$ python3 -q
>>> import numpy as np
>>> np.set_printoptions(precision=1, suppress=True, linewidth=140)
>>> def rnd(a):
...     return np.round(a, 1) + 0
... 
>>> arr = np.load("run3.npy")
>>> rnd(arr)
array([[-0.9, -0.2, -0.3,  0.1],
       [ 0.1, -0.8,  0. , -0.6],
       [-0.1,  0.6, -0.1, -0.8],
       [ 0.3,  0. , -0.9,  0.1]])
>>> M2 = np.array([[-2, 1, -1], [-3, -2, -3]])
>>> W2 = np.kron(M2, arr)
>>> np.linalg.matrix_rank(W2)
np.int64(8)
>>> rng = np.random.default_rng(556352)
>>> labels = rng.permutation(4)
>>> labels
array([3, 1, 0, 2])
>>> M2 = arr[labels][:, labels]
>>> rnd(np.trace(M2))
np.float64(-1.7)
>>> np.allclose(M2, arr)
False
>>> rnd(np.linalg.det(M2)), rnd(np.linalg.det(arr[labels]))
(np.float64(-1.0), np.float64(-1.0))
>>> m1 = np.load("x.npy")
>>> m1
array([[ 3.5,  4.2,  1.2, -3.1],
       [-2.4, -2.7, -0.5,  1.8],
       [ 6.4,  2.3,  3.3, -5.1],
       [-0.2, -5.2, -1.3,  1.1],
       [ 0.7,  0.9, -1.8, -0.1],
       [ 5.1, -9.2, -3.3, -1.3],
       [ 4.3,  2.6, -1.2, -2.6],
       [10.3, -3. ,  0.2, -6.1],
       [-5.1, -3.3, -3. ,  4.4],
       [-3. ,  3.9,  1.7,  1.1],
       [ 0.7, -2. ,  2.2, -0.8],
       [ 5.6, -0.9, -0.2, -3.3],
       [-0.5, -8.1, -3.2,  2.2],
       [ 4.6,  0.4,  0.8, -3.2],
       [-4.3, -0.2,  0.5,  2.6],
       [-0.7,  6.6,  2.2, -0.8],
       [ 7.1,  0.6,  2.3, -5.1]])
>>> np.argsort(-np.linalg.norm(m1, axis=0).round(6), kind="stable")[:3]
array([0, 1, 3])
>>> np.linalg.cond(m1) > 100
np.False_
>>> [round(float(x), 1) for x in np.linalg.svd(m1, compute_uv=False)[:3]]
[23.1, 18.5, 5.1]
>>> vec = np.array([1, -2, 8, 2])
>>> target = m1 @ vec
>>> coef, lr = np.zeros(4), 1 / np.linalg.norm(m1, 2) ** 2
>>> for i in range(4):
...     coef -= lr * m1.T @ (m1 @ coef - target)
...     if i % 1 == 0: print(i, round(np.linalg.norm(m1 @ coef - target), 1))
... 
0 37.3
1 35.4
2 33.6
3 32.0
>>> rnd(np.linalg.cond(m1))
np.float64(92.5)
>>> rnd(coef)
array([ 0.2, -0.1,  1.5, -0.5])
>>> F = np.load("case7.npy")
>>> F
array([[3, 1, 3],
       [3, 3, 1],
       [1, 3, 3]])
>>> np.allclose(F @ F.T, F.T @ F)
True
>>> (F + F.T) / 2
array([[3., 2., 2.],
       [2., 3., 2.],
       [2., 2., 3.]])
>>> np.trace(F)
np.int64(9)
>>> (F - F.T) / 2
array([[ 0., -1.,  1.],
       [ 1.,  0., -1.],
       [-1.,  1.,  0.]])
>>> rnd(np.linalg.det(F))
np.float64(28.0)
>>> np.linalg.matrix_power(F, 3)
array([[109, 117, 117],
       [117, 109, 117],
       [117, 117, 109]])
>>> feats = np.load("w.npy")
>>> rnd(feats)
array([[ 0. , -0.3,  0.6, -0.5,  0.6],
       [ 0.1, -0.9,  0.2,  0.3, -0.4],
       [-0.3, -0.3, -0.5,  0.4,  0.6],
       [-0.9, -0.1, -0.1, -0.4, -0.3],
       [ 0.4, -0.3, -0.6, -0.7, -0.1]])
>>> vec = np.array([1, 0, 3, 1, 7])
>>> rnd(np.linalg.det(feats))
np.float64(1.0)
>>> [p for p in range(1, 25) if np.allclose(np.linalg.matrix_power(feats, p), np.eye(5))]
[]
>>> rnd(np.sort(np.abs(np.degrees(np.angle(np.linalg.eigvals(feats))))))
array([  0. , 114.5, 114.5, 172.6, 172.6])
>>> 5 - np.linalg.matrix_rank(feats - np.eye(5), tol=1e-8)
np.int64(1)
